% python3 -q
>>> import numpy as np
>>> np.set_printoptions(precision=2, suppress=True, linewidth=160, legacy="1.25")
>>> m1 = np.loadtxt("test1.csv", delimiter=",")
>>> m1
array([[ 9.15, -0.12],
       [ 5.97, -0.13]])
>>> np.kron(np.eye(2, dtype=int), m1)
array([[ 9.15, -0.12,  0.  , -0.  ],
       [ 5.97, -0.13,  0.  , -0.  ],
       [ 0.  , -0.  ,  9.15, -0.12],
       [ 0.  , -0.  ,  5.97, -0.13]])
>>> np.round(np.linalg.eigvals(m1).sum().real, 2)
9.02
>>> np.poly(m1)
array([ 1.  , -9.02, -0.47])
>>> np.round(np.linalg.det(m1.T), 2)
-0.47
>>> round(float(np.linalg.det(m1[::-1])), 2)
0.47
>>> round(np.einsum("ij,ji->", m1, m1), 2)
82.31
>>> np.linalg.matrix_rank(m1, rtol=0.1)
1
>>> np.abs(np.linalg.svd(m1)[2][-1])
array([0.02, 1.  ])
>>> np.argsort(-np.linalg.norm(m1, axis=0).round(6), kind="stable")[:3]
array([0, 1])
>>> np.linalg.cond(m1) > 100
True
>>> arr = np.load("dump.npy")
>>> arr
array([[ 0.,  0., -1., -3.],
       [ 0.,  0.,  1.,  1.],
       [-1.,  1.,  0.,  0.],
       [-3.,  1.,  0.,  0.]])
>>> x0 = np.array([1, 2, 0, 3])
>>> a = np.maximum(arr @ x0, 0)
>>> np.maximum(arr @ (3 * x0), 0)
array([0., 9., 3., 0.])
>>> np.maximum(arr @ x0, 0) - np.maximum(-arr @ x0, 0)
array([-9.,  3.,  1., -1.])
>>> arr.T @ a
array([-1.,  1.,  3.,  3.])
>>> t3 = np.stack([arr, 3 * arr, arr[::-1]])
>>> np.einsum("bij,cij->bc", t3, t3)
array([[ 24.,  72.,   0.],
       [ 72., 216.,   0.],
       [  0.,   0.,  24.]])
>>> t3.shape
(3, 4, 4)
>>> np.linalg.norm(t3, axis=(1, 2))
array([ 4.9, 14.7,  4.9])
>>> (t3 @ arr.T).shape
(3, 4, 4)
>>> G = arr.T @ arr
>>> (arr @ arr.T).shape
(4, 4)
>>> np.linalg.matrix_rank(G)
4
>>> np.allclose(G, G.T)
True
>>> G
array([[10., -4.,  0.,  0.],
       [-4.,  2.,  0.,  0.],
       [ 0.,  0.,  2.,  4.],
       [ 0.,  0.,  4., 10.]])
>>> rng = np.random.default_rng(826)
>>> M2 = arr + rng.integers(-2, 3, (4, 2)) @ rng.integers(-2, 3, (2, 4))
>>> M2
array([[-5., -6., -7.,  0.],
       [-1.,  0.,  1.,  1.],
       [-1., -1., -2.,  1.],
       [-1.,  3.,  2., -1.]])
>>> np.abs(M2 - arr).sum(axis=1)
array([20.,  1.,  5.,  7.])
>>> M2 - arr
array([[-5., -6., -6.,  3.],
       [-1.,  0.,  0.,  0.],
       [ 0., -2., -2.,  1.],
       [ 2.,  2.,  2., -1.]])
>>> np.round(np.linalg.svd(M2 - arr, compute_uv=False), 2) + 0
array([11.23,  1.71,  0.  ,  0.  ])
>>> [round(float(np.linalg.det(arr[:i, :i])), 2) + 0 for i in range(1, 5)]
[0.0, 0.0, 0.0, 4.0]
>>> feats = np.loadtxt("arr.csv", delimiter=",")
>>> feats
array([[4., 1., 1., 1.],
       [1., 4., 1., 1.],
       [1., 1., 4., 1.],
       [1., 1., 1., 4.]])
>>> O = feats.astype(float).copy()
>>> for j in range(4):
...     O[:, j] -= O[:, :j] @ (O[:, :j].T @ O[:, j])
...     O[:, j] /= np.linalg.norm(O[:, j])
... 
>>> O
array([[ 0.92, -0.3 , -0.21, -0.16],
       [ 0.23,  0.94, -0.21, -0.16],
       [ 0.23,  0.13,  0.95, -0.16],
       [ 0.23,  0.13,  0.09,  0.96]])
